% ipython --no-banner

In [1]: import numpy as np

In [2]: import numpy.linalg as la

In [3]: np.set_printoptions(precision=2, suppress=True, linewidth=200, sign=" ")

In [4]: def rnd(a):
   ...:     return np.round(a, 2) + 0
   ...: 

In [5]: f = np.array([1, 1, 1, 0, 2, 0, 2])

In [6]: r1 = np.array([2, 0, 2, 2, 1, 2, 1, 0, 1, 2, 2, 2, 2, 1, 1])

In [7]: J = np.outer(f, r1)

In [8]: print(J)
[[ 2  0  2  2  1  2  1  0  1  2  2  2  2  1  1]
 [ 2  0  2  2  1  2  1  0  1  2  2  2  2  1  1]
 [ 2  0  2  2  1  2  1  0  1  2  2  2  2  1  1]
 [ 0  0  0  0  0  0  0  0  0  0  0  0  0  0  0]
 [ 4  0  4  4  2  4  2  0  2  4  4  4  4  2  2]
 [ 0  0  0  0  0  0  0  0  0  0  0  0  0  0  0]
 [ 4  0  4  4  2  4  2  0  2  4  4  4  4  2  2]]

In [9]: r = la.matrix_rank(J)

In [10]: print(r)
1

In [11]: null = la.svd(J)[2][r:].T

In [12]: print([int(la.matrix_rank(np.delete(J, i, axis=0))) for i in range(7)])
[1, 1, 1, 1, 1, 1, 1]

In [13]: print(la.matrix_rank(J.T @ J), la.matrix_rank(J @ J.T))
1 1

In [14]: print([int(la.matrix_rank(J[:i])) for i in range(1, len(J) + 1)])
[1, 1, 1, 1, 1, 1, 1]

In [15]: print(J.mean(axis=0))
[ 2.  0.  2.  2.  1.  2.  1.  0.  1.  2.  2.  2.  2.  1.  1.]

In [16]: print(np.unravel_index(np.abs(J).argmax(), J.shape))
(np.int64(4), np.int64(0))

In [17]: print(J - J[0])
[[ 0  0  0  0  0  0  0  0  0  0  0  0  0  0  0]
 [ 0  0  0  0  0  0  0  0  0  0  0  0  0  0  0]
 [ 0  0  0  0  0  0  0  0  0  0  0  0  0  0  0]
 [-2  0 -2 -2 -1 -2 -1  0 -1 -2 -2 -2 -2 -1 -1]
 [ 2  0  2  2  1  2  1  0  1  2  2  2  2  1  1]
 [-2  0 -2 -2 -1 -2 -1  0 -1 -2 -2 -2 -2 -1 -1]
 [ 2  0  2  2  1  2  1  0  1  2  2  2  2  1  1]]

In [18]: print(la.matrix_rank(J))
1

In [19]: print(J.shape)
(7, 15)
